$ ipython --no-banner

In [1]: import numpy as np

In [2]: import numpy.linalg as la

In [3]: np.set_printoptions(precision=4, suppress=True, linewidth=160, sign=" ")

In [4]: M = np.loadtxt("m.csv", delimiter=",")

In [5]: print(M)
[[-0.9814 -0.5725 -1.3654 -0.9191]
 [-0.1636 -1.5052 -0.1268  1.3006]
 [ 1.7175 -0.6153 -0.603  -0.5549]
 [ 0.2454  1.0139 -1.3251  1.0751]]

In [6]: x = np.array([-3, -5, -4, 0])

In [7]: y = M @ x

In [8]: print(y)
[11.2683  8.5239  0.3361 -0.505 ]

In [9]: print(np.round(la.solve(M, y), 4) + 0)
[-3. -5. -4.  0.]

In [10]: rng = np.random.default_rng(4874)

In [11]: out = M + rng.integers(-2, 3, (4, 1)) @ rng.integers(-2, 3, (1, 4))

In [12]: print(out)
[[-1.9814 -0.5725 -1.3654 -2.9191]
 [ 1.8364 -1.5052 -0.1268  5.3006]
 [ 3.7175 -0.6153 -0.603   3.4451]
 [-0.7546  1.0139 -1.3251 -0.9249]]

In [13]: print(np.abs(out - M).sum(axis=1))
[ 3.  6.  6.  3.]

In [14]: t3 = np.stack([M, -3 * M, M[::-1]])

In [15]: print((t3 @ M.T).shape)
(3, 4, 4)

In [16]: print(la.norm(t3, axis=(1, 2)))
[  4.  12.   4.]

In [17]: print(t3.shape)
(3, 4, 4)

In [18]: print(la.matrix_rank(t3.reshape(3, -1)))
2

In [19]: print(np.round(np.einsum("bij,cij->bc", t3, t3), 4) + 0)
[[ 16. -48.   0.]
 [-48. 144.   0.]
 [  0.   0.  16.]]

In [20]: print(la.det(t3))
[  -16. -1296.   -16.]

In [21]: F = np.abs(np.array([[1, -2, -3, -3, -3, -1],
    ...:     [-2, 3, -2, -1, -3, 1],
    ...:     [3, 2, 0, -2, 0, 3],
    ...:     [-3, -1, 0, -1, -1, -3],
    ...:     [1, 1, 2, 3, 0, 3],
    ...:     [-2, -2, 1, -2, 2, 1]])) + np.eye(6)

In [22]: F = F / F.sum(axis=1, keepdims=True)

In [23]: print(F)
[[ 0.1429  0.1429  0.2143  0.2143  0.2143  0.0714]
 [ 0.1538  0.3077  0.1538  0.0769  0.2308  0.0769]
 [ 0.2727  0.1818  0.0909  0.1818  0.      0.2727]
 [ 0.3     0.1     0.      0.2     0.1     0.3   ]
 [ 0.0909  0.0909  0.1818  0.2727  0.0909  0.2727]
 [ 0.1818  0.1818  0.0909  0.1818  0.1818  0.1818]]

In [24]: # rows sum to 1

In [25]: print(F.sum(axis=1))
[ 1.  1.  1.  1.  1.  1.]

In [26]: print(la.matrix_power(F, 100))
[[ 0.1896  0.1669  0.121   0.1871  0.1456  0.1897]
 [ 0.1896  0.1669  0.121   0.1871  0.1456  0.1897]
 [ 0.1896  0.1669  0.121   0.1871  0.1456  0.1897]
 [ 0.1896  0.1669  0.121   0.1871  0.1456  0.1897]
 [ 0.1896  0.1669  0.121   0.1871  0.1456  0.1897]
 [ 0.1896  0.1669  0.121   0.1871  0.1456  0.1897]]

In [27]: print(np.sort(np.abs(la.eigvals(F)))[::-1])
[ 1.      0.2062  0.2062  0.1885  0.0832  0.0235]

In [28]: p = np.eye(6)[1]

In [29]: for _ in range(4):
    ...:     p = p @ F
    ...:     print(p.round(4))
    ...: 
[ 0.1538  0.3077  0.1538  0.0769  0.2308  0.0769]
[ 0.1693  0.1873  0.1432  0.1769  0.1466  0.1766]
[ 0.1906  0.171   0.1208  0.1842  0.1426  0.1907]
[ 0.1894  0.1679  0.1214  0.1864  0.1464  0.1886]

In [30]: x = np.array([3, -3, 2, 2, 1, -1])

In [31]: a = np.maximum(F @ x, 0)

In [32]: print(F * (a > 1e-9)[:, None])
[[ 0.1429  0.1429  0.2143  0.2143  0.2143  0.0714]
 [ 0.1538  0.3077  0.1538  0.0769  0.2308  0.0769]
 [ 0.2727  0.1818  0.0909  0.1818  0.      0.2727]
 [ 0.3     0.1     0.      0.2     0.1     0.3   ]
 [ 0.0909  0.0909  0.1818  0.2727  0.0909  0.2727]
 [ 0.1818  0.1818  0.0909  0.1818  0.1818  0.1818]]

In [33]: print(np.maximum(F @ (3 * x), 0))
[ 3.      0.4615  1.6364  2.4     2.1818  1.6364]

In [34]: print(la.norm(F, axis=1).argmax())
3

In [35]: print(round(float(F[2] @ F[0]), 4))
0.1429

In [36]: print(round(float(la.norm(F, 2)), 4))
1.0158

In [37]: print(round(la.norm(F[2] - F[0]), 4))
0.348

In [38]: mat = np.load("arr.npy")

In [39]: print(mat)
[[ 1.  5.  2.  3.  2.]
 [ 3.  2.  0.  3. -2.]
 [ 3.  5.  5. -2.  2.]
 [ 0.  0.  0.  0.  2.]
 [ 0.  0.  0.  3.  2.]]

In [40]: out = np.array([[1, -3, 3], [-3, 0, -3], [1, 3, -2], [0, -2, 3], [1, -3, 1]])

In [41]: print(la.matrix_rank(np.vstack([mat, out.T])))
5

In [42]: print(out.T @ mat.T)
[[-10.  -5.  -5.   2.   2.]
 [ -9.  -9.   4.  -6. -12.]
 [ -5.  10. -20.   2.  11.]]

In [43]: print(la.matrix_rank(mat @ out))
3

In [44]: print(mat @ out)
[[-10.  -9.  -5.]
 [ -5.  -9.  10.]
 [ -5.   4. -20.]
 [  2.  -6.   2.]
 [  2. -12.  11.]]

In [45]: print(np.vstack([mat, out.T]).shape)
(8, 5)

In [46]: print(np.einsum("ij->j", mat))
[  7.  12.   7.   7.   6.]

In [47]: ev, V = la.eig(mat)

In [48]: print(np.sort(la.eigvals(la.inv(mat))))
[-0.6076 -0.4283  0.1293  0.2743  0.3841]

In [49]: print(round(np.prod(ev), 4))
282.0

In [50]: print(np.sort(la.eigvals(mat @ mat)))
[  2.7085   5.4514   6.7797  13.2915  59.7689]

In [51]: print(np.round(mat @ V[:, 0] - ev[0] * V[:, 0], 4) + 0)
[ 0.  0.  0.  0.  0.]

In [52]: print(np.sort(la.eigvals(mat.T)))
[-2.3348 -1.6458  2.6038  3.6458  7.731 ]

In [53]: out = la.inv(mat)

In [54]: print(la.det(mat) * out)
[[ -60.   90.   24.  140.  -14.]
 [  90.    6.  -36.   72. -120.]
 [ -54.  -60.   78. -250.  166.]
 [   0.    0.    0.  -94.   94.]
 [   0.    0.    0.  141.    0.]]

In [55]: W0 = np.load("data.npy")

In [56]: print(W0)
[[ 20   1  -2  -1   1]
 [  3 -26   1  -2  -1]
 [  3   3  28  -1   0]
 [  2  -1   2 -10   3]
 [  1   0  -3   0  17]]

In [57]: print(np.round(np.abs(la.eigvals(W0)).max(), 4))
27.0092

In [58]: print(np.trace(W0))
29

In [59]: A = np.load("sample18.npy")

In [60]: print(A)
[[ -3  -3  -3  -3  -3  -3  -3  -3  -3  -3  -3]
 [ -3  -6  -6  -6  -6  -6  -6  -6  -6  -6  -6]
 [ -3  -6  -9  -9  -9  -9  -9  -9  -9  -9  -9]
 [ -3  -6  -9 -12 -12 -12 -12 -12 -12 -12 -12]
 [ -3  -6  -9 -12 -15 -15 -15 -15 -15 -15 -15]
 [ -3  -6  -9 -12 -15 -18 -18 -18 -18 -18 -18]
 [ -3  -6  -9 -12 -15 -18 -21 -21 -21 -21 -21]
 [ -3  -6  -9 -12 -15 -18 -21 -24 -24 -24 -24]
 [ -3  -6  -9 -12 -15 -18 -21 -24 -27 -27 -27]
 [ -3  -6  -9 -12 -15 -18 -21 -24 -27 -30 -30]
 [ -3  -6  -9 -12 -15 -18 -21 -24 -27 -30 -33]]

In [61]: # symmetric

In [62]: print(np.all(la.eigvalsh(A) > 0))
False

In [63]: print(np.round(la.eigvalsh(A).min(), 4))
-161.047

In [64]: J = np.loadtxt("w.csv", delimiter=",")

In [65]: print(J)
[[ 0.54 -0.24  0.84  0.24 -0.78  0.66  0.48  0.42  0.72  0.18 -1.38]
 [ 0.27 -0.12  0.42  0.12 -0.39  0.33  0.24  0.21  0.36  0.09 -0.69]
 [-2.07  0.92 -3.22 -0.92  2.99 -2.53 -1.84 -1.61 -2.76 -0.69  5.29]
 [ 0.9  -0.4   1.4   0.4  -1.3   1.1   0.8   0.7   1.2   0.3  -2.3 ]
 [ 1.8  -0.8   2.8   0.8  -2.6   2.2   1.6   1.4   2.4   0.6  -4.6 ]
 [-0.45  0.2  -0.7  -0.2   0.65 -0.55 -0.4  -0.35 -0.6  -0.15  1.15]
 [-0.09  0.04 -0.14 -0.04  0.13 -0.11 -0.08 -0.07 -0.12 -0.03  0.23]
 [ 0.45 -0.2   0.7   0.2  -0.65  0.55  0.4   0.35  0.6   0.15 -1.15]
 [ 1.44 -0.64  2.24  0.64 -2.08  1.76  1.28  1.12  1.92  0.48 -3.68]
 [-0.09  0.04 -0.14 -0.04  0.13 -0.11 -0.08 -0.07 -0.12 -0.03  0.23]
 [ 0.54 -0.24  0.84  0.24 -0.78  0.66  0.48  0.42  0.72  0.18 -1.38]]

In [66]: print(la.norm(J, axis=0))
[ 3.3891  1.5063  5.2719  1.5063  4.8953  4.1422  3.0125  2.6359  4.5188  1.1297  8.661 ]

In [67]: print(np.round(la.norm(J[6], 1), 4), round(la.norm(J[6], np.inf), 4))
1.08 0.23

In [68]: print(round(float(la.norm(J[6] - J[8])), 4))
6.3472

In [69]: print(np.round(la.norm(J, 2), 4))
14.0595

In [70]: print(round(la.norm(J, 1), 4), np.round(la.norm(J, np.inf), 4))
22.08 24.84

In [71]: print(la.norm(J, axis=1).argmax())
2

In [72]: out = J + rng.integers(-2, 3, (11, 1)) @ rng.integers(-2, 3, (1, 11))

In [73]: print(out)
[[-0.46 -1.24  0.84  0.24  1.22  0.66  2.48  1.42 -1.28  2.18 -3.38]
 [ 1.27  0.88  0.42  0.12 -2.39  0.33 -1.76 -0.79  2.36 -1.91  1.31]
 [-3.07 -0.08 -3.22 -0.92  4.99 -2.53  0.16 -0.61 -4.76  1.31  3.29]
 [-1.1  -2.4   1.4   0.4   2.7   1.1   4.8   2.7  -2.8   4.3  -6.3 ]
 [ 1.8  -0.8   2.8   0.8  -2.6   2.2   1.6   1.4   2.4   0.6  -4.6 ]
 [ 0.55  1.2  -0.7  -0.2  -1.35 -0.55 -2.4  -1.35  1.4  -2.15  3.15]
 [ 0.91  1.04 -0.14 -0.04 -1.87 -0.11 -2.08 -1.07  1.88 -2.03  2.23]
 [-0.55 -1.2   0.7   0.2   1.35  0.55  2.4   1.35 -1.4   2.15 -3.15]
 [-0.56 -2.64  2.24  0.64  1.92  1.76  5.28  3.12 -2.08  4.48 -7.68]
 [ 0.91  1.04 -0.14 -0.04 -1.87 -0.11 -2.08 -1.07  1.88 -2.03  2.23]
 [ 2.54  1.76  0.84  0.24 -4.78  0.66 -3.52 -1.58  4.72 -3.82  2.62]]

In [74]: print(la.matrix_rank(out - J, tol=1e-8))
1

In [75]: print(np.round(la.svd(out - J, compute_uv=False), 4) + 0)
[ 20.9045   0.       0.       0.       0.       0.       0.       0.       0.       0.       0.    ]

In [76]: print(out - J)
[[-1. -1.  0.  0.  2.  0.  2.  1. -2.  2. -2.]
 [ 1.  1.  0.  0. -2.  0. -2. -1.  2. -2.  2.]
 [-1. -1.  0.  0.  2.  0.  2.  1. -2.  2. -2.]
 [-2. -2.  0.  0.  4.  0.  4.  2. -4.  4. -4.]
 [ 0.  0.  0.  0.  0.  0.  0.  0.  0.  0.  0.]
 [ 1.  1.  0.  0. -2.  0. -2. -1.  2. -2.  2.]
 [ 1.  1.  0.  0. -2.  0. -2. -1.  2. -2.  2.]
 [-1. -1.  0.  0.  2.  0.  2.  1. -2.  2. -2.]
 [-2. -2.  0.  0.  4.  0.  4.  2. -4.  4. -4.]
 [ 1.  1.  0.  0. -2.  0. -2. -1.  2. -2.  2.]
 [ 2.  2.  0.  0. -4.  0. -4. -2.  4. -4.  4.]]

In [77]: print(np.abs(out - J).sum(axis=1))
[ 13.  13.  13.  26.   0.  13.  13.  13.  26.  13.  26.]

In [78]: K = np.cumsum(np.array([[3, 0, 0, 3, 0, 1, 0, 0],
    ...:     [0, 0, 1, 3, 1, 3, 1, 2],
    ...:     [3, 0, 0, 3, 3, 3, 3, 1],
    ...:     [0, 3, 0, 0, 3, 3, 0, 3],
    ...:     [1, 0, 2, 2, 0, 3, 2, 1],
    ...:     [3, 2, 3, 2, 0, 2, 0, 1],
    ...:     [0, 2, 1, 3, 1, 2, 2, 0],
    ...:     [2, 2, 2, 2, 0, 0, 0, 2],
    ...:     [2, 2, 0, 2, 1, 0, 3, 0],
    ...:     [3, 0, 1, 0, 2, 3, 2, 0],
    ...:     [1, 2, 3, 0, 0, 3, 0, 1],
    ...:     [2, 0, 1, 0, 3, 1, 3, 2],
    ...:     [1, 1, 1, 2, 3, 2, 2, 2],
    ...:     [0, 1, 1, 3, 2, 2, 0, 0],
    ...:     [3, 3, 2, 3, 0, 0, 1, 3],
    ...:     [2, 2, 3, 1, 1, 3, 2, 3]]), axis=0)

In [79]: print(K)
[[  3   0   0   3   0   1   0   0]
 [  3   0   1   6   1   4   1   2]
 [  6   0   1   9   4   7   4   3]
 [  6   3   1   9   7  10   4   6]
 [  7   3   3  11   7  13   6   7]
 [ 10   5   6  13   7  15   6   8]
 [ 10   7   7  16   8  17   8   8]
 [ 12   9   9  18   8  17   8  10]
 [ 14  11   9  20   9  17  11  10]
 [ 17  11  10  20  11  20  13  10]
 [ 18  13  13  20  11  23  13  11]
 [ 20  13  14  20  14  24  16  13]
 [ 21  14  15  22  17  26  18  15]
 [ 21  15  16  25  19  28  18  15]
 [ 24  18  18  28  19  28  19  18]
 [ 26  20  21  29  20  31  21  21]]

In [80]: lab = K[:, 1] > np.median(K[:, 1])

In [81]: r0 = K[lab].mean(axis=0) - K[~lab].mean(axis=0)

In [82]: print(lab.astype(int))
[ 0  0  0  0  0  0  0  0  1  1  1  1  1  1  1  1]

In [83]: data = np.load("case1.npy")

In [84]: print(data)
[[ 0.4 -2.1  2.1  0.2 -0.2 -0.5]
 [ 0.   2.  -1.1 -0.2  1.6 -0.5]
 [ 0.2  0.3 -0.3 -0.3 -0.4 -0.9]
 [-0.3 -0.6  0.2 -1.7 -0.3  1.1]
 [ 0.3 -1.3  1.  -0.3 -1.8  0.2]
 [ 1.2 -0.6  0.2  0.8  0.   0. ]
 [-0.9 -0.4  1.6 -2.1 -0.5 -0.9]
 [ 1.2 -0.6  0.3 -0.5  0.   0.1]
 [-1.  -2.   0.8 -0.7 -1.8 -0.8]
 [ 0.6  0.8  1.8 -0.2  0.7  0.6]
 [-1.8 -0.2 -0.3  1.6 -1.   1.3]
 [-1.  -2.2  0.9 -0.4  0.   0.5]
 [ 0.4  0.3 -0.9 -1.5  2.4  1.7]]

In [85]: W1 = np.array([[2, 2], [-2, 0], [0, 0], [-1, -2], [2, -1]])

In [86]: c = np.array([-5, 1])

In [87]: H = np.maximum(W0 @ W1 + c, 0)

In [88]: print((H > 0).mean(axis=0))
[ 0.8  0.8]

In [89]: basis = np.array([[0, -1], [1, 0]])

In [90]: print(H @ basis)
[[ 42 -36]
 [ 12 -53]
 [  9   0]
 [ 22 -17]
 [  0 -31]]
